$ python -q
>>> import numpy as np
>>> np.set_printoptions(suppress=True, linewidth=140)
>>> rnd = lambda a: np.round(a, 1) + 0
>>> out = np.array([[0, 1, 2, 1, -1, -2],
...     [-2, -1, 0, 2, -2, 2],
...     [-1, 2, 2, 2, -2, -2],
...     [0, -2, 0, 0, 0, 2],
...     [-1, 1, 1, -2, 2, -1],
...     [-2, -1, -2, -2, 0, 0]])
>>> feats = np.triu(out, 1)
>>> feats
array([[ 0,  1,  2,  1, -1, -2],
       [ 0,  0,  0,  2, -2,  2],
       [ 0,  0,  0,  2, -2, -2],
       [ 0,  0,  0,  0,  0,  2],
       [ 0,  0,  0,  0,  0, -1],
       [ 0,  0,  0,  0,  0,  0]])
>>> feats @ feats
array([[ 0,  0,  0,  6, -6,  1],
       [ 0,  0,  0,  0,  0,  6],
       [ 0,  0,  0,  0,  0,  6],
       [ 0,  0,  0,  0,  0,  0],
       [ 0,  0,  0,  0,  0,  0],
       [ 0,  0,  0,  0,  0,  0]])
>>> np.prod(np.diag(feats)), rnd(np.linalg.det(feats))
(np.int64(0), np.float64(0.0))
>>> [int(np.linalg.matrix_rank(np.linalg.matrix_power(feats, p))) for p in range(1, 7)]
[3, 2, 1, 0, 0, 0]
>>> rnd(np.sort(np.linalg.eigvals(feats)))
array([0., 0., 0., 0., 0., 0.])
>>> np.linalg.matrix_rank(feats - feats[0, 0] * np.eye(6))
np.int64(3)
>>> try:
...     np.linalg.inv(feats)
... except np.linalg.LinAlgError as e:
...     print(repr(e))
... 
LinAlgError('Singular matrix')
